>>> import numpy as np
>>> np.set_printoptions(suppress=True, linewidth=120)
>>> m1 = np.load("arr.npy")
>>> print(m1)
[[ 3  4  5  6  7  8  9 10 11 12 13 14 15 16]
 [17 18 19 20 21 22 23 24 25 26 27 28 29 30]
 [31 32 33 34 35 36 37 38 39 40 41 42 43 44]
 [45 46 47 48 49 50 51 52 53 54 55 56 57 58]
 [59 60 61 62 63 64 65 66 67 68 69 70 71 72]
 [73 74 75 76 77 78 79 80 81 82 83 84 85 86]]
>>> rk = np.linalg.matrix_rank(m1)
>>> print(rk)
2
>>> N = np.linalg.svd(m1)[2][rk:].T
>>> print(np.linalg.matrix_rank(m1.T @ m1), np.linalg.matrix_rank(m1 @ m1.T))
2 2
>>> print(np.allclose(m1 @ N, 0))
True
>>> print([int(np.linalg.matrix_rank(np.delete(m1, i, axis=0))) for i in range(6)])
[2, 2, 2, 2, 2, 2]
>>> print(N.shape)
(14, 12)
>>> print([int(np.linalg.matrix_rank(m1[:, :j + 1])) for j in range(14)])
[1, 2, 2, 2, 2, 2, 2, 2, 2, 2, 2, 2, 2, 2]
>>> print([round(float(x), 2) for x in np.linalg.svd(m1, compute_uv=False)[:3]])
[464.14, 17.44, 0.0]
>>> print(np.argsort(-np.linalg.norm(m1, axis=0).round(6), kind="stable")[:3])
[13 12 11]
>>> print(round(float(np.linalg.norm(m1, 2) / np.linalg.norm(m1)), 2))
1.0
>>> print(np.linalg.cond(m1) > 100)
True
>>> print(np.round(np.linalg.norm(m1) ** 2 / np.linalg.norm(m1, 2) ** 2, 2))
1.0
>>> print(np.linalg.norm(m1, axis=1).argmax())
5
>>> print(round(np.linalg.norm(m1, 1), 2), round(float(np.linalg.norm(m1, np.inf)), 2))
306.0 1113.0
>>> print(m1[5] @ m1[2])
41965
>>> print(np.round(np.linalg.norm(m1[5] - m1[2]), 2))
157.15
>>> print(round(float(np.linalg.norm(m1, "nuc")), 2))
481.58
>>> feats = np.loadtxt("data.csv", delimiter=",")
>>> print(feats)
[[-1.  0.  0.  0.  0.  0.  0.]
 [ 3.  2.  0.  0.  0.  0.  0.]
 [ 2.  3. -2.  0.  0.  0.  0.]
 [ 0.  1.  2.  2.  0.  0.  0.]
 [ 3.  3.  2. -3.  0.  0.  0.]
 [-1.  3.  1. -3.  2.  1.  0.]
 [ 2. -2. -2. -2.  3. -3.  2.]]
>>> print(np.abs(np.diag(np.linalg.qr(feats)[1])) > 1e-9)
[ True  True  True  True  True  True False]
>>> print(np.round(feats @ np.linalg.pinv(feats) @ feats, 2) + 0)
[[-1.  0.  0.  0.  0.  0.  0.]
 [ 3.  2.  0.  0.  0.  0.  0.]
 [ 2.  3. -2.  0.  0.  0.  0.]
 [ 0.  1.  2.  2.  0.  0.  0.]
 [ 3.  3.  2. -3.  0.  0.  0.]
 [-1.  3.  1. -3.  2.  1.  0.]
 [ 2. -2. -2. -2.  3. -3.  2.]]
>>> print(np.allclose(feats[:-1].T @ np.linalg.lstsq(feats[:-1].T, feats[-1])[0], feats[-1]))
False
>>> print(np.unique(feats.round(6), axis=0).shape)
(7, 7)
>>> print(np.round(np.trace(np.linalg.pinv(feats) @ feats), 2))
6.0
>>> print(np.allclose(feats @ feats.T, feats.T @ feats))
False
>>> print(feats @ feats)
[[  1.   0.   0.   0.   0.   0.   0.]
 [  3.   4.   0.   0.   0.   0.   0.]
 [  3.   0.   4.   0.   0.   0.   0.]
 [  7.  10.   0.   4.   0.   0.   0.]
 [ 10.   9. -10.  -6.   0.   0.   0.]
 [ 17.  15.  -3. -15.   2.   1.   0.]
 [  4. -16.  -1.  -8.   0.  -9.   4.]]
>>> print(round(np.abs(np.linalg.eigvals(feats)).max(), 2))
2.0
>>> print(round(float(np.linalg.det(feats)), 2))
-0.0
>>> print(np.round(np.linalg.matrix_power(feats, 3), 2))
[[ -1.   0.   0.   0.   0.   0.   0.]
 [  9.   8.   0.   0.   0.   0.   0.]
 [  5.  12.  -8.   0.   0.   0.   0.]
 [ 23.  24.   8.   8.   0.   0.   0.]
 [ -3. -18.   8. -12.   0.   0.   0.]
 [ 27.  15. -19. -39.   2.   1.   0.]
 [-37. -78. -31.   3.  -6. -21.   8.]]
>>> rk = np.linalg.matrix_rank(feats)
>>> print(rk)
6
>>> N = np.linalg.svd(feats)[2][rk:].T
>>> print(N.shape)
(7, 1)
>>> print(np.round(N @ N.T, 2) + 0)
[[ 0.    0.    0.    0.    0.    0.    0.  ]
 [ 0.    0.    0.    0.    0.    0.    0.  ]
 [ 0.    0.    0.    0.    0.    0.    0.  ]
 [ 0.    0.    0.    0.    0.    0.    0.  ]
 [ 0.    0.    0.    0.    0.04 -0.08 -0.18]
 [ 0.    0.    0.    0.   -0.08  0.16  0.36]
 [ 0.    0.    0.    0.   -0.18  0.36  0.8 ]]
>>> J = np.load("out18.npy")
>>> print(J)
[[ 2.2  -1.93 -0.01  0.75]
 [ 0.92  0.55 -1.69  2.04]
 [ 1.48 -1.06  1.66  2.6 ]
 [-4.13  1.21  1.54 -2.31]
 [-2.19  1.87  1.57  2.63]
 [-3.07  1.35 -1.66 -4.17]
 [ 0.74  4.3   0.95  0.17]
 [ 2.65  2.99  1.12  3.98]
 [-2.24  0.32 -0.05 -1.85]
 [-0.69  0.27  0.82  2.46]
 [ 2.2   1.63  1.64 -0.63]]
>>> Q, evecs = np.linalg.qr(J[:, :2])[0], np.linalg.qr(J[:, 2:])[0]
>>> s = np.linalg.svd(Q.T @ evecs, compute_uv=False)
>>> print(s.round(2))
[0.6  0.37]
>>> print(np.round(np.degrees(np.arccos(s.clip(0, 1))), 2))
[52.98 68.58]
>>> print((s > 0.9).sum())
0
>>> D = np.linalg.norm(J[:, None] - J[None], axis=-1)
>>> print(D[3].round(6).argsort(kind="stable")[:4])
[3 8 5 4]
>>> print(np.flatnonzero(D[3] < D.mean() / 2))
[3]
>>> print(D[:5, :5].round(2))
[[0.   3.5  2.74 7.85 6.3 ]
 [3.5  0.   3.8  7.44 4.73]
 [2.74 3.8  0.   7.79 4.7 ]
 [7.85 7.44 7.79 0.   5.35]
 [6.3  4.73 4.7  5.35 0.  ]]
>>> print(np.linalg.matrix_rank(D ** 2))
6
>>> print(np.unravel_index(D.round(6).argmax(), D.shape))
(np.int64(5), np.int64(7))
>>> print(D.shape)
(11, 11)
>>> print(D.mean(axis=1).argmax())
5
>>> data = np.loadtxt("x.csv", delimiter=",")
>>> print(data)
[[1.   0.7  0.49 0.34 0.24 0.17 0.12 0.08 0.06 0.04 0.03]
 [0.7  1.   0.7  0.49 0.34 0.24 0.17 0.12 0.08 0.06 0.04]
 [0.49 0.7  1.   0.7  0.49 0.34 0.24 0.17 0.12 0.08 0.06]
 [0.34 0.49 0.7  1.   0.7  0.49 0.34 0.24 0.17 0.12 0.08]
 [0.24 0.34 0.49 0.7  1.   0.7  0.49 0.34 0.24 0.17 0.12]
 [0.17 0.24 0.34 0.49 0.7  1.   0.7  0.49 0.34 0.24 0.17]
 [0.12 0.17 0.24 0.34 0.49 0.7  1.   0.7  0.49 0.34 0.24]
 [0.08 0.12 0.17 0.24 0.34 0.49 0.7  1.   0.7  0.49 0.34]
 [0.06 0.08 0.12 0.17 0.24 0.34 0.49 0.7  1.   0.7  0.49]
 [0.04 0.06 0.08 0.12 0.17 0.24 0.34 0.49 0.7  1.   0.7 ]
 [0.03 0.04 0.06 0.08 0.12 0.17 0.24 0.34 0.49 0.7  1.  ]]
>>> L = np.linalg.cholesky(data)
>>> print(np.round(L @ L.T, 2))
[[1.   0.7  0.49 0.34 0.24 0.17 0.12 0.08 0.06 0.04 0.03]
 [0.7  1.   0.7  0.49 0.34 0.24 0.17 0.12 0.08 0.06 0.04]
 [0.49 0.7  1.   0.7  0.49 0.34 0.24 0.17 0.12 0.08 0.06]
 [0.34 0.49 0.7  1.   0.7  0.49 0.34 0.24 0.17 0.12 0.08]
 [0.24 0.34 0.49 0.7  1.   0.7  0.49 0.34 0.24 0.17 0.12]
 [0.17 0.24 0.34 0.49 0.7  1.   0.7  0.49 0.34 0.24 0.17]
 [0.12 0.17 0.24 0.34 0.49 0.7  1.   0.7  0.49 0.34 0.24]
 [0.08 0.12 0.17 0.24 0.34 0.49 0.7  1.   0.7  0.49 0.34]
 [0.06 0.08 0.12 0.17 0.24 0.34 0.49 0.7  1.   0.7  0.49]
 [0.04 0.06 0.08 0.12 0.17 0.24 0.34 0.49 0.7  1.   0.7 ]
 [0.03 0.04 0.06 0.08 0.12 0.17 0.24 0.34 0.49 0.7  1.  ]]
>>> print(np.round(np.prod(np.diag(L)) ** 2, 2), np.round(np.linalg.det(data), 2))
0.0 0.0
